$ ipython --no-banner

In [1]: import numpy as np

In [2]: np.set_printoptions(precision=3, suppress=True, linewidth=120, sign=" ")

In [3]: tidy = lambda a: np.round(a, 3) + 0

In [4]: data = np.loadtxt("block2.csv", delimiter=",")

In [5]: print(data)
[[ 1. -3.  3. -3.  0.]
 [-2.  3.  2.  2.  0.]
 [-2. -3.  0. -2.  0.]
 [-2. -3.  2.  0.  0.]
 [ 0.  0.  0.  0. -3.]]

In [6]: print(data.sum(axis=0))
[-5. -6.  7. -3. -3.]

In [7]: print(data - data[0])
[[ 0.  0.  0.  0.  0.]
 [-3.  6. -1.  5.  0.]
 [-3.  0. -3.  1.  0.]
 [-3.  0. -1.  3.  0.]
 [-1.  3. -3.  3. -3.]]

In [8]: print(np.count_nonzero(data))
15

In [9]: print(tidy(np.linalg.norm(data)))
9.592

In [10]: print(np.abs(data).max())
3.0

In [11]: print(np.unravel_index(np.abs(data).argmax(), data.shape))
(np.int64(0), np.int64(1))

In [12]: np.linalg.rank(data)
---------------------------------------------------------------------------
AttributeError                            Traceback (most recent call last)
Cell In[12], line 1
----> 1 np.linalg.rank(data)

AttributeError: module 'numpy.linalg' has no attribute 'rank'

In [13]: print(np.linalg.matrix_rank(data))
5

In [14]: K = np.load("layer2.npy")

In [15]: print(K)
[[ 39.515  62.328  40.204  20.352]
 [ 40.162  62.194  38.989  20.765]
 [ 40.67   59.944  38.111  18.997]
 [ 40.628  59.101  40.982  19.691]
 [ 39.982  59.411  38.368  21.167]
 [ 38.193  59.09   40.728  18.962]
 [ 39.568  59.197  40.004  18.522]
 [ 38.578  60.19   39.958  20.324]
 [ 39.787  59.869  43.304  19.795]
 [ 41.127  62.106  39.284  21.442]
 [ 39.451  60.009  39.904  19.559]
 [ 41.117  60.582  39.263  19.113]
 [ 40.363  60.883  39.993  17.495]
 [ 41.08   60.374  41.185  21.285]
 [ 39.851  59.016  40.009  19.56 ]
 [ 39.954  60.277  39.465  21.117]
 [ 41.247  61.098  39.817  19.918]
 [ 38.31   60.284  40.258  19.873]
 [ 38.763  59.788  40.51   19.995]
 [ 40.389  59.503  37.315  21.739]
 [ 40.318  58.459  39.142  20.928]
 [ 41.165  60.837  39.221  21.399]
 [ 38.642  59.871  40.783  19.56 ]
 [ 40.322  59.04   40.875  19.176]
 [ 39.725  60.833  40.846  19.641]
 [ 40.017  59.588  40.506  19.827]]

In [16]: Q, r_ = np.linalg.qr(K)

In [17]: print(np.allclose(r_.T @ r_, K.T @ K))
True

In [18]: print(tidy(abs(r_[0, 0])), tidy(np.linalg.norm(K[:, 0])))
203.8 203.8

In [19]: print(tidy(Q @ r_))
[[ 39.515  62.328  40.204  20.352]
 [ 40.162  62.194  38.989  20.765]
 [ 40.67   59.944  38.111  18.997]
 [ 40.628  59.101  40.982  19.691]
 [ 39.982  59.411  38.368  21.167]
 [ 38.193  59.09   40.728  18.962]
 [ 39.568  59.197  40.004  18.522]
 [ 38.578  60.19   39.958  20.324]
 [ 39.787  59.869  43.304  19.795]
 [ 41.127  62.106  39.284  21.442]
 [ 39.451  60.009  39.904  19.559]
 [ 41.117  60.582  39.263  19.113]
 [ 40.363  60.883  39.993  17.495]
 [ 41.08   60.374  41.185  21.285]
 [ 39.851  59.016  40.009  19.56 ]
 [ 39.954  60.277  39.465  21.117]
 [ 41.247  61.098  39.817  19.918]
 [ 38.31   60.284  40.258  19.873]
 [ 38.763  59.788  40.51   19.995]
 [ 40.389  59.503  37.315  21.739]
 [ 40.318  58.459  39.142  20.928]
 [ 41.165  60.837  39.221  21.399]
 [ 38.642  59.871  40.783  19.56 ]
 [ 40.322  59.04   40.875  19.176]
 [ 39.725  60.833  40.846  19.641]
 [ 40.017  59.588  40.506  19.827]]

In [20]: print(tidy(r_))
[[-203.8   -306.653 -203.682 -102.023]
 [   0.      -7.414   -4.553   -1.243]
 [   0.       0.       6.972   -1.037]
 [   0.       0.       0.       4.762]]

In [21]: print(tidy(np.abs(np.diag(r_))))
[ 203.8      7.414    6.972    4.762]

In [22]: print(Q.shape, r_.shape)
(26, 4) (4, 4)

In [23]: ev, V = np.linalg.eig(r_)

In [24]: print(tidy(np.sort(np.linalg.eigvals(r_ @ r_))))
[    22.676     48.612     54.968  41534.261]

In [25]: print(r_ @ V[:, 0] - ev[0] * V[:, 0])
[ 0.  0.  0.  0.]

In [26]: print(tidy(np.sort(np.linalg.eigvals(r_.T))))
[-203.8     -7.414    4.762    6.972]

In [27]: print(tidy(ev))
[-203.8     -7.414    6.972    4.762]

In [28]: Ac = K - K.mean(axis=0)

In [29]: Uu, sigma, VT = np.linalg.svd(Ac, full_matrices=False)

In [30]: print(np.linalg.matrix_rank(Ac))
4

In [31]: print(np.abs(Uu[:, 0]).argmax())
19

In [32]: print(np.abs(VT[0]).argmax())
2

In [33]: print(np.searchsorted(np.cumsum(sigma ** 2) / (sigma ** 2).sum(), 0.9) + 1)
4

In [34]: print((np.sign(Uu[:, 0]) == np.sign(Uu[0, 0])).astype(int))
[ 1  1  1  0  1  0  0  0  0  1  0  1  0  1  0  1  1  0  0  1  1  1  0  0  0  0]

In [35]: J = np.load("data.npy")

In [36]: print(J)
[[  4.   1.   3.   1.]
 [  1.   4.   3.   1.]
 [  3.   3.  12.   3.]
 [  1.   1.   3.   4.]]

In [37]: rng = np.random.default_rng(58)

In [38]: labels = rng.permutation(4)

In [39]: print(labels)
[ 0  2  3  1]

In [40]: A2 = J[labels][:, labels]

In [41]: print(tidy(np.sort(np.abs(np.linalg.eigvals(A2)))))
[  3.   3.   3.  15.]

In [42]: print(np.diag(A2))
[  4.  12.   4.   4.]

In [43]: print(tidy(np.linalg.det(A2)), tidy(np.linalg.det(J[labels])))
405.0 405.0

In [44]: A2 = np.array([[-2, -3, 5], [-2, -5, -4]])

In [45]: basis = np.kron(A2, J)

In [46]: print(np.linalg.matrix_rank(basis))
8

In [47]: print(tidy(np.linalg.norm(basis, 2)), tidy(np.linalg.norm(A2, 2) * np.linalg.norm(J, 2)))
100.78 100.78

In [48]: print(basis)
[[ -8.  -2.  -6.  -2. -12.  -3.  -9.  -3.  20.   5.  15.   5.]
 [ -2.  -8.  -6.  -2.  -3. -12.  -9.  -3.   5.  20.  15.   5.]
 [ -6.  -6. -24.  -6.  -9.  -9. -36.  -9.  15.  15.  60.  15.]
 [ -2.  -2.  -6.  -8.  -3.  -3.  -9. -12.   5.   5.  15.  20.]
 [ -8.  -2.  -6.  -2. -20.  -5. -15.  -5. -16.  -4. -12.  -4.]
 [ -2.  -8.  -6.  -2.  -5. -20. -15.  -5.  -4. -16. -12.  -4.]
 [ -6.  -6. -24.  -6. -15. -15. -60. -15. -12. -12. -48. -12.]
 [ -2.  -2.  -6.  -8.  -5.  -5. -15. -20.  -4.  -4. -12. -16.]]

In [49]: print(basis.shape)
(8, 12)

In [50]: print(tidy(np.linalg.matrix_power(J, 3)))
[[  306.   279.   837.   279.]
 [  279.   306.   837.   279.]
 [  837.   837.  2538.   837.]
 [  279.   279.   837.   306.]]

In [51]: print(np.allclose(J @ J.T, J.T @ J))
True

In [52]: print(np.allclose(J, J.T))
True

In [53]: print((J - J.T) / 2)
[[ 0.  0.  0.  0.]
 [ 0.  0.  0.  0.]
 [ 0.  0.  0.  0.]
 [ 0.  0.  0.  0.]]

In [54]: print(tidy(np.sort(np.abs(np.linalg.eigvals(J)))))
[  3.   3.   3.  15.]

In [55]: print(J @ J)
[[  27.   18.   54.   18.]
 [  18.   27.   54.   18.]
 [  54.   54.  171.   54.]
 [  18.   18.   54.   27.]]

In [56]: print((J + J.T) / 2)
[[  4.   1.   3.   1.]
 [  1.   4.   3.   1.]
 [  3.   3.  12.   3.]
 [  1.   1.   3.   4.]]

In [57]: print(tidy(np.abs(np.linalg.eigvals(J)).max()))
15.0

In [58]: hat = np.triu(np.array([[3, 0, 3, -1], [2, 2, -3, 2], [-3, -2, -1, -1], [0, 3, -1, -1]]), 1) + np.eye(4)

In [59]: A2 = hat @ J @ np.linalg.inv(hat)

In [60]: print(A2)
[[ 12.   9.  27.  27.]
 [ -6.  -3. -18. -18.]
 [  2.   2.   9.   6.]
 [  1.   1.   3.   6.]]

In [61]: feats = np.triu(rng.random((3, 3)) < 0.8, 1).astype(int)

In [62]: feats = feats + feats.T

In [63]: print(feats)
[[ 0  1  0]
 [ 1  0  1]
 [ 0  1  0]]

In [64]: # rows and columns are dependent

In [65]: print(np.abs(np.diag(np.linalg.qr(feats)[1])) > 1e-9)
[ True  True False]

In [66]: print(np.allclose(feats[:-1].T @ np.linalg.lstsq(feats[:-1].T, feats[-1])[0], feats[-1]))
True

In [67]: print(tidy(feats @ np.linalg.pinv(feats) @ feats))
[[ 0.  1.  0.]
 [ 1.  0.  1.]
 [ 0.  1.  0.]]

In [68]: mat = np.array([[1.0, 0.2, 0.04], [0.2, 1.0, 0.2], [0.04, 0.2, 1.0]])

In [69]: # symmetric

In [70]: vec = np.ones(3)

In [71]: for _ in range(7):
    ...:     vec = mat @ vec
    ...:     vec /= np.linalg.norm(vec)
    ...:     print(round(vec @ mat @ vec, 3))
    ...: 
1.3
1.302
1.303
1.303
1.304
1.304
1.304

In [72]: print(tidy(np.linalg.eigvalsh(mat)[-1]))
1.304

In [73]: G = mat.T @ mat

In [74]: print(np.linalg.matrix_rank(G))
3

In [75]: print(np.allclose(G, G.T))
True

In [76]: print(tidy(np.linalg.eigvalsh(G)[::-1]))
[ 1.699  0.922  0.542]

In [77]: print(tidy(np.trace(G)), tidy((mat ** 2).sum()))
3.163 3.163

In [78]: print((mat @ mat.T).shape)
(3, 3)

In [79]: vec = np.array([1, 3, 2])

In [80]: rhs = mat @ vec

In [81]: coef, lr = np.zeros(3), 1 / np.linalg.norm(mat, 2) ** 2

In [82]: for i in range(30):
    ...:     coef -= lr * mat.T @ (mat @ coef - rhs)
    ...:     if i % 10 == 0: print(i, round(np.linalg.norm(mat @ coef - rhs), 3))
    ...: 
0 0.487
10 0.008
20 0.0

In [83]: print(tidy(coef))
[ 1.  3.  2.]

In [84]: print(tidy(np.linalg.cond(mat)))
1.77

In [85]: print(tidy(np.linalg.norm(mat, "nuc")))
3.0

In [86]: print(tidy(np.linalg.norm(mat[1], 1)), tidy(np.linalg.norm(mat[1], np.inf)))
1.4 1.0

In [87]: print(tidy(mat[1] @ mat[2]))
0.408

In [88]: print(np.linalg.norm(mat, axis=1).argmax())
1

In [89]: basis = np.sign(np.array([[-1, -2, -3, 2], [1, 2, 3, 2], [-1, 3, -1, 0], [-3, 2, 2, -3]]))

In [90]: A2 = (np.tril(basis, -1) + np.eye(4)) @ (np.triu(basis, 1) + np.eye(4))

In [91]: ev = np.array([3, 1, 0, 0])

In [92]: F = np.rint(A2 * ev @ np.linalg.inv(A2)) + 0

In [93]: print(F)
[[ 3.  1.  6. -5.]
 [ 0.  3.  6. -6.]
 [-6.  1. -6.  4.]
 [-6.  1. -6.  4.]]

In [94]: vec = np.array([0, 1, 5, 1])

In [95]: h1 = np.maximum(F @ vec, 0)

In [96]: print(np.tanh(F @ vec))
[ 1.  1. -1. -1.]

In [97]: print(F * (h1 > 1e-9)[:, None])
[[ 3.  1.  6. -5.]
 [ 0.  3.  6. -6.]
 [-0.  0. -0.  0.]
 [-0.  0. -0.  0.]]

In [98]: print(h1)
[ 26.  27.   0.   0.]

In [99]: print(np.maximum(F @ vec, 0) - np.maximum(-F @ vec, 0))
[ 26.  27. -25. -25.]

In [100]: print(np.allclose(F @ F.T, F.T @ F))
False

In [101]: print(tidy(np.linalg.matrix_power(F, 2)))
[[  3.   7.  18. -17.]
 [  0.   9.  18. -18.]
 [ -6.  -5. -18.  16.]
 [ -6.  -5. -18.  16.]]

In [102]: print(tidy(np.abs(np.linalg.eigvals(F)).max()))
3.0

In [103]: assert F == F.T
---------------------------------------------------------------------------
ValueError                                Traceback (most recent call last)
Cell In[103], line 1
----> 1 assert F == F.T

ValueError: The truth value of an array with more than one element is ambiguous. Use a.any() or a.all()

In [104]: Uu, sigma, VT = np.linalg.svd(F)

In [105]: print(tidy(sigma))
[ 17.112   6.098   0.      0.   ]

In [106]: A2 = Uu[:, :2] @ np.diag(sigma[:2]) @ VT[:2]

In [107]: print(np.linalg.matrix_rank(A2))
2

In [108]: print(np.linalg.matrix_rank(F, rtol=0.05))
2

In [109]: print(tidy(np.abs(F - A2).max()))
0.0

In [110]: print(tidy(A2))
[[ 3.  1.  6. -5.]
 [ 0.  3.  6. -6.]
 [-6.  1. -6.  4.]
 [-6.  1. -6.  4.]]

In [111]: print(np.linalg.cond(F) > 100)
True

In [112]: print(tidy(np.linalg.norm(F, 2) / np.linalg.norm(F)))
0.942

In [113]: w1 = np.array([[1, 1, 1, -2, 2, -1],
     ...:     [1, -2, -1, 2, -2, -1],
     ...:     [1, 2, -1, -1, -1, 0],
     ...:     [-2, 1, -2, 2, 2, 0]])

In [114]: coef = np.array([9, 8, 1, 5, 1, 7])

In [115]: H = np.maximum(F @ w1 + coef, 0)

In [116]: print((H > 0).astype(int))
[[ 1  1  1  0  0  1]
 [ 1  1  1  0  0  1]
 [ 0  0  0  1  1  1]
 [ 0  0  0  1  1  1]]

In [117]: print(H)
[[ 29.  16.   7.   0.   0.   3.]
 [ 30.   8.   4.   0.   0.   4.]
 [  0.   0.   0.  33.   1.  12.]
 [  0.   0.   0.  33.   1.  12.]]

In [118]: print((H > 0).mean(axis=0))
[ 0.5  0.5  0.5  0.5  0.5  1. ]

In [119]: basis = np.array([[3, 4, 5], [5, 3, 2], [1, 4, 4], [3, 0, 4], [5, 2, 0], [0, 1, 3]])

In [120]: print(w1 @ basis)
[[ 13  14   0]
 [-12 -11   2]
 [  4   4   1]
 [ 13  -9  -8]]

In [121]: print(H @ basis)
[[ 174.  195.  214.]
 [ 134.  164.  194.]
 [ 104.   14.  168.]
 [ 104.   14.  168.]]
